$ python3 -q
>>> import numpy as np
>>> np.set_printoptions(suppress=True, linewidth=100)
>>> rd = lambda a: np.round(a, 1) + 0
>>> data = np.load("a.npy")
>>> print(data)
[[-1.4 -1.   0.2]
 [ 1.1 -1.9  0.5]
 [-1.4 -1.   0.2]
 [-0.9 -0.3  0.6]
 [-3.3 -0.5 -0.8]
 [ 0.5 -1.8  0.5]]
>>> Q, r_ = np.linalg.qr(data)
>>> print(rd(r_))
[[ 4.1  0.4  0.6]
 [ 0.   3.  -0.8]
 [ 0.   0.  -0.8]]
>>> print(rd(np.trace(Q @ Q.T)))
3.0
>>> print(Q.shape, r_.shape)
(6, 3) (3, 3)
>>> print(np.allclose(r_.T @ r_, data.T @ data))
True
>>> print(rd(Q))
[[-0.3 -0.3 -0.2]
 [ 0.3 -0.7  0.2]
 [-0.3 -0.3 -0.2]
 [-0.2 -0.1 -0.8]
 [-0.8 -0.1  0.5]
 [ 0.1 -0.6  0. ]]
>>> m1 = np.loadtxt("dump.csv", delimiter=",")
>>> print(m1)
[[-2. -4.  0.  0.]
 [ 0.  3.  0.  0.]
 [ 0.  0.  3.  1.]
 [ 0.  0.  1.  0.]]
>>> vals, evecs = np.linalg.eig(m1)
>>> print(rd(np.sort(np.linalg.eigvals(m1 @ m1))))
[ 0.1  4.   9.  10.9]
>>> vec = np.array([6, 0, -5, 0])
>>> target = m1 @ vec
>>> print(target)
[-12.   0. -15.  -5.]
>>> print(rd(np.linalg.solve(m1, -2 * target)))
[-12.   0.  10.   0.]
>>> print(rd(np.linalg.solve(m1, m1[:, 3])))
[0. 0. 0. 1.]
>>> print(np.allclose(m1, m1.T))
False
>>> print((m1 - m1.T) / 2)
[[ 0. -2.  0.  0.]
 [ 2.  0.  0.  0.]
 [ 0.  0.  0.  0.]
 [ 0.  0.  0.  0.]]
>>> print((m1 + m1.T) / 2)
[[-2. -2.  0.  0.]
 [-2.  3.  0.  0.]
 [ 0.  0.  3.  1.]
 [ 0.  0.  1.  0.]]
>>> f = np.array([0, 1, 0, 1])
>>> out = m1 + np.outer(f, np.eye(4)[1])
>>> print(out)
[[-2. -4.  0.  0.]
 [ 0.  4.  0.  0.]
 [ 0.  0.  3.  1.]
 [ 0.  1.  1.  0.]]
>>> print(np.einsum("ij,ji->", out, out))
31.0
>>> print(rd(np.linalg.det(out[::-1])))
8.0
>>> print(np.kron(np.eye(2, dtype=int), out))
[[-2. -4.  0.  0. -0. -0.  0.  0.]
 [ 0.  4.  0.  0.  0.  0.  0.  0.]
 [ 0.  0.  3.  1.  0.  0.  0.  0.]
 [ 0.  1.  1.  0.  0.  0.  0.  0.]
 [-0. -0.  0.  0. -2. -4.  0.  0.]
 [ 0.  0.  0.  0.  0.  4.  0.  0.]
 [ 0.  0.  0.  0.  0.  0.  3.  1.]
 [ 0.  0.  0.  0.  0.  1.  1.  0.]]
>>> print(rd(np.linalg.det(out.T)))
8.0
>>> print(rd(np.linalg.eigvals(out).sum().real))
5.0
